$ ipython --no-banner

In [1]: import numpy as np

In [2]: np.set_printoptions(suppress=True, linewidth=160)

In [3]: def tidy(a):
   ...:     return np.round(a, 2) + 0
   ...: 

In [4]: A = np.loadtxt("test16.csv", delimiter=",")

In [5]: A
Out[5]: 
array([[-10.02,   2.81,   1.05],
       [ -5.8 ,   1.74,   0.29],
       [ -0.34,   0.7 ,   0.1 ],
       [  0.11,   0.33,   0.13],
       [ -0.12,  -0.22,  -0.12],
       [ -0.53,  -0.95,  -0.61],
       [ -1.13,  -2.19,  -1.58],
       [ -2.08,  -5.39,  -4.35],
       [ -2.09,  -5.41,  -4.36],
       [ -2.59,  -9.74,  -8.32],
       [ -2.61, -10.4 ,  -8.93],
       [ -2.57, -14.04, -12.35]])

In [6]: x = np.array([-3, -1, 0])

In [7]: target = A @ x

In [8]: tidy(np.linalg.pinv(A) @ A)
Out[8]: 
array([[1., 0., 0.],
       [0., 1., 0.],
       [0., 0., 1.]])

In [9]: rng = np.random.default_rng(80628)

In [10]: target = target + 0.1 * rng.normal(size=12)

In [11]: tidy(target)
Out[11]: array([27.17, 15.76,  0.49, -0.66,  0.59,  2.45,  5.58, 11.53, 11.6 , 17.58, 18.31, 21.63])

In [12]: coef, *_ = np.linalg.lstsq(A, target)

In [13]: tidy(coef)
Out[13]: array([-2.98, -0.88, -0.15])

In [14]: tidy(np.linalg.norm(target - A @ coef))
Out[14]: np.float64(0.26)

In [15]: tidy(A.T @ (target - A @ coef))
Out[15]: array([0., 0., 0.])

In [16]: [round(float(np.linalg.norm(np.linalg.solve(A.T @ A + lam * np.eye(3), A.T @ target))), 2) for lam in (0, 1, 10, 100)]
Out[16]: [3.11, 3.01, 2.85, 1.98]

In [17]: coef.round()
Out[17]: array([-3., -1., -0.])

In [18]: Xc = (A - A.mean(axis=0)) / A.std(axis=0)

In [19]: np.argwhere(np.abs(Xc) > 2)
Out[19]: 
array([[ 0,  0],
       [11,  1],
       [11,  2]])

In [20]: tidy(Xc.std(axis=0))
Out[20]: array([1., 1., 1.])

In [21]: coef = np.linalg.lstsq(np.delete(Xc, 2, axis=1), Xc[:, 2])[0]

In [22]: np.abs(coef).argmax()
Out[22]: np.int64(1)

In [23]: tidy(1 - np.var(Xc[:, 2] - np.delete(Xc, 2, axis=1) @ coef))
Out[23]: np.float64(1.0)

In [24]: hat = A @ np.linalg.solve(A.T @ A, A.T)

In [25]: tidy(np.linalg.eigvalsh(hat))
Out[25]: array([0., 0., 0., 0., 0., 0., 0., 0., 0., 1., 1., 1.])

In [26]: Xc = A - A.mean(axis=0)

In [27]: V = np.linalg.svd(Xc)[2][:2]

In [28]: A2 = Xc - Xc @ V.T @ V

In [29]: tidy(np.diag(V.T @ V))
Out[29]: array([0.99, 0.6 , 0.41])

In [30]: tidy(np.cov(Xc @ V.T, rowvar=False))
Out[30]: 
array([[49.12,  0.  ],
       [ 0.  ,  8.15]])

In [31]: tidy(np.linalg.norm(A2) / np.linalg.norm(Xc))
Out[31]: np.float64(0.03)

In [32]: tidy(A2.std(axis=0))
Out[32]: array([0.02, 0.14, 0.17])

In [33]: X = np.load("run5.npy")

In [34]: tidy(X)
Out[34]: 
array([[-0.06, -0.04,  0.12],
       [ 0.3 ,  0.2 , -0.6 ],
       [-0.12, -0.08,  0.24]])

In [35]: A2 = np.array([[0, 2], [1, 2], [0, 0]])

In [36]: np.vstack([X, A2.T]).shape
Out[36]: (5, 3)

In [37]: tidy(np.einsum("ij->j", X))
Out[37]: array([ 0.12,  0.08, -0.24])

In [38]: tidy(np.einsum("ij,ij->i", X, X))
Out[38]: array([0.02, 0.49, 0.08])

In [39]: np.linalg.matrix_rank(np.vstack([X, A2.T]))
Out[39]: np.int64(3)

In [40]: tidy(A2.T @ X.T)
Out[40]: 
array([[-0.04,  0.2 , -0.08],
       [-0.2 ,  1.  , -0.4 ]])

In [41]: tidy(X @ A2)
Out[41]: 
array([[-0.04, -0.2 ],
       [ 0.2 ,  1.  ],
       [-0.08, -0.4 ]])

In [42]: cov = X.T @ X

In [43]: tidy(cov)
Out[43]: 
array([[ 0.11,  0.07, -0.22],
       [ 0.07,  0.05, -0.14],
       [-0.22, -0.14,  0.43]])

In [44]: tidy(np.trace(cov)), tidy((X ** 2).sum())
Out[44]: (np.float64(0.59), np.float64(0.59))

In [45]: tidy(np.diag(cov))
Out[45]: array([0.11, 0.05, 0.43])

In [46]: (X @ X.T).shape
Out[46]: (3, 3)

In [47]: def softmax(z):
    ...:     e = np.exp(z - z.max(axis=-1, keepdims=True))
    ...:     return e / e.sum(axis=-1, keepdims=True)
    ...: 

In [48]: tidy(softmax(X).sum(axis=1))
Out[48]: array([1., 1., 1.])

In [49]: tidy(softmax(X[2] + -1))
Out[49]: array([0.29, 0.3 , 0.41])

In [50]: scores = X @ X.T / np.sqrt(3)

In [51]: tidy(softmax(scores))
Out[51]: 
array([[0.34, 0.32, 0.34],
       [0.3 , 0.42, 0.28],
       [0.35, 0.3 , 0.35]])

In [52]: tidy(softmax(scores)[2] @ X)
Out[52]: array([ 0.03,  0.02, -0.05])

In [53]: left, sv, Vh = np.linalg.svd(X)

In [54]: V = Vh[:(sv > 1e-8).sum()]

In [55]: x = X[2] + -3 * X[0] + rng.integers(2) * np.eye(3)[1]

In [56]: tidy(x)
Out[56]: array([ 0.06,  0.04, -0.12])

In [57]: tidy(V.T @ V)
Out[57]: 
array([[ 0.18,  0.12, -0.37],
       [ 0.12,  0.08, -0.24],
       [-0.37, -0.24,  0.73]])

In [58]: np.allclose(V.T @ V @ x, x)
Out[58]: True

In [59]: tidy(np.linalg.norm(x - V.T @ V @ x))
Out[59]: np.float64(0.0)

In [60]: feats = np.load("m.npy")

In [61]: tidy(feats)
Out[61]: 
array([[-0.24,  0.86],
       [ 0.28, -0.39],
       [ 0.93,  0.34]])

In [62]: Q, Rm = np.linalg.qr(A)

In [63]: tidy(np.abs(np.diag(Rm)))
Out[63]: array([12.83, 21.  ,  1.01])

In [64]: tidy(abs(Rm[0, 0])), tidy(np.linalg.norm(A[:, 0]))
Out[64]: (np.float64(12.83), np.float64(12.83))

In [65]: tidy(Rm)
Out[65]: 
array([[ 12.83,   5.89,   6.6 ],
       [  0.  , -21.  , -17.29],
       [  0.  ,   0.  ,   1.01]])

In [66]: tidy(np.trace(Q @ Q.T))
Out[66]: np.float64(3.0)

In [67]: tidy(feats[:, 0] @ feats[:, 1])
Out[67]: np.float64(0.0)

In [68]: tidy(np.linalg.pinv(feats))
Out[68]: 
array([[-0.24,  0.28,  0.93],
       [ 0.86, -0.39,  0.34]])

In [69]: tidy(feats @ feats.T)
Out[69]: 
array([[ 0.79, -0.4 ,  0.07],
       [-0.4 ,  0.23,  0.13],
       [ 0.07,  0.13,  0.98]])

In [70]: x = np.array([2, 0])

In [71]: target = feats @ x

In [72]: coef, lr = np.zeros(2), 1 / np.linalg.norm(feats, 2) ** 2

In [73]: for i in range(30):
    ...:     coef -= lr * feats.T @ (feats @ coef - target)
    ...:     if i % 10 == 0: print(i, round(np.linalg.norm(feats @ coef - target), 2))
    ...: 
0 0.0
10 0.0
20 0.0

In [74]: tidy(coef)
Out[74]: array([2., 0.])

In [75]: tidy(np.linalg.cond(feats))
Out[75]: np.float64(1.0)

In [76]: W = np.array([[-3, -3, -2, 3], [-2, 2, 1, -1]])

In [77]: coef = np.array([1, 0, -1, -2])

In [78]: hid = np.maximum(feats @ W + coef, 0)

In [79]: np.linalg.matrix_rank(hid)
Out[79]: np.int64(3)

In [80]: (hid > 0).astype(int)
Out[80]: 
array([[1, 1, 1, 0],
       [1, 0, 0, 0],
       [0, 0, 0, 1]])

In [81]: C = np.array([[2, 0], [0, 1], [3, -3], [-1, 1]])

In [82]: W @ C
Out[82]: 
array([[-15,   6],
       [  0,  -2]])

In [83]: (hid @ C).round(6).argmax(axis=1)
Out[83]: array([1, 0, 1])

In [84]: x = np.array([0, 9])

In [85]: target = feats @ x

In [86]: tidy(target)
Out[86]: array([ 7.72, -3.47,  3.07])

In [87]: target = target + 0.1 * rng.normal(size=3)

In [88]: tidy(target)
Out[88]: array([ 7.59, -3.47,  3.05])

In [89]: coef, *_ = np.linalg.lstsq(feats, target)

In [90]: tidy(feats.T @ (target - feats @ coef))
Out[90]: array([0., 0.])

In [91]: tidy(coef)
Out[91]: array([0.02, 8.89])

In [92]: F = np.load("arr.npy")

In [93]: F
Out[93]: 
array([[1.  , 0.2 , 0.04],
       [0.2 , 1.  , 0.2 ],
       [0.04, 0.2 , 1.  ]])

In [94]: tidy(np.linalg.det(F.T))
Out[94]: np.float64(0.92)

In [95]: np.kron(np.eye(2, dtype=int), F)
Out[95]: 
array([[1.  , 0.2 , 0.04, 0.  , 0.  , 0.  ],
       [0.2 , 1.  , 0.2 , 0.  , 0.  , 0.  ],
       [0.04, 0.2 , 1.  , 0.  , 0.  , 0.  ],
       [0.  , 0.  , 0.  , 1.  , 0.2 , 0.04],
       [0.  , 0.  , 0.  , 0.2 , 1.  , 0.2 ],
       [0.  , 0.  , 0.  , 0.04, 0.2 , 1.  ]])

In [96]: tidy(np.einsum("ij,ji->", F, F))
Out[96]: np.float64(3.16)

In [97]: tidy(np.linalg.det(2 * F)), tidy(np.linalg.det(F))
Out[97]: (np.float64(7.37), np.float64(0.92))

In [98]: np.einsum("ii->", F)
Out[98]: np.float64(3.0)

In [99]: tidy(np.poly(F))
Out[99]: array([ 1.  , -3.  ,  2.92, -0.92])

In [100]: E = np.loadtxt("a.csv", delimiter=",")

In [101]: E
Out[101]: 
array([[-29.31,   5.72,  13.6 ],
       [ -6.03,  10.86,  -0.61],
       [ -4.59,  10.76,  -1.49],
       [ -3.73,  10.61,  -2.  ],
       [ -2.53,  10.25,  -2.71],
       [ -0.26,   8.07,  -3.75],
       [  0.04,   6.93,  -3.67],
       [ -0.13,   1.45,  -1.15],
       [ -0.03,   0.13,  -0.12],
       [  0.31,  -0.86,   0.83],
       [  3.71,  -2.38,   3.51],
       [ 21.84,   2.71,   4.91],
       [ 26.71,   4.7 ,   4.55],
       [ 52.21,  16.2 ,   1.  ],
       [ 57.72,  18.83,   0.  ],
       [ 61.81,  20.81,  -0.77],
       [ 86.69,  33.13,  -6.01]])

In [102]: A2 = np.c_[E[:, :2] @ np.array([[3, -4], [-2, -5]]), np.array([-2, -3, -1, -3, 3, 0, 1, 0, 2, -1, 0, 2, 3, -3, 2, -3, -3])]

In [103]: tidy(A2)
Out[103]: 
array([[ -99.37,   88.64,   -2.  ],
       [ -39.81,  -30.18,   -3.  ],
       [ -35.29,  -35.44,   -1.  ],
       [ -32.41,  -38.13,   -3.  ],
       [ -28.09,  -41.13,    3.  ],
       [ -16.92,  -39.31,    0.  ],
       [ -13.74,  -34.81,    1.  ],
       [  -3.29,   -6.73,    0.  ],
       [  -0.35,   -0.53,    2.  ],
       [   2.65,    3.06,   -1.  ],
       [  15.89,   -2.94,    0.  ],
       [  60.1 , -100.91,    2.  ],
       [  70.73, -130.34,    3.  ],
       [ 124.23, -289.84,   -3.  ],
       [ 135.5 , -325.03,    2.  ],
       [ 143.81, -351.29,   -3.  ],
       [ 193.81, -512.41,   -3.  ]])

In [104]: np.linalg.matrix_rank(np.c_[E, A2])
Out[104]: np.int64(4)

In [105]: tidy(np.linalg.lstsq(E, A2[:, 0])[0])
Out[105]: array([ 3., -2.,  0.])

In [106]: tidy(np.linalg.norm(np.linalg.qr(E)[0].T @ A2, axis=0) ** 2 / ((A2 ** 2).sum(axis=0) + 1e-12))
Out[106]: array([1.  , 1.  , 0.22])

In [107]: np.linalg.matrix_rank(A2)
Out[107]: np.int64(3)

In [108]: u = np.array([2, -1, 1])

In [109]: tidy(np.correlate(E[1], E[14], "full"))
Out[109]: array([   0.  , -113.54, -143.56,  615.35,  -35.21])

In [110]: J = np.array([[-1, -8, 8], [7, 2, -6], [7, 8, -6], [-5, 2, 1]])

In [111]: J
Out[111]: 
array([[-1, -8,  8],
       [ 7,  2, -6],
       [ 7,  8, -6],
       [-5,  2,  1]])

In [112]: A2 = J + rng.integers(-2, 3, (4, 2)) @ rng.integers(-2, 3, (2, 3))

In [113]: A2
Out[113]: 
array([[-1, -6,  5],
       [ 7,  0, -5],
       [ 7,  6, -5],
       [-5,  6, -2]])

In [114]: A2 - J
Out[114]: 
array([[ 0,  2, -3],
       [ 0, -2,  1],
       [ 0, -2,  1],
       [ 0,  4, -3]])

In [115]: tidy(np.linalg.svd(A2 - J, compute_uv=False))
Out[115]: array([6.81, 1.28, 0.  ])

In [116]: np.abs(A2 - J).sum(axis=1)
Out[116]: array([5, 3, 3, 7])

In [117]: hat = A2 @ np.linalg.solve(A2.T @ A2, A2.T)

In [118]: tidy((np.eye(4) - hat) @ A2)
Out[118]: 
array([[0., 0., 0.],
       [0., 0., 0.],
       [0., 0., 0.],
       [0., 0., 0.]])

In [119]: tidy(np.linalg.eigvalsh(hat))
Out[119]: array([0., 1., 1., 1.])

In [120]: tidy(np.trace(hat))
Out[120]: np.float64(3.0)
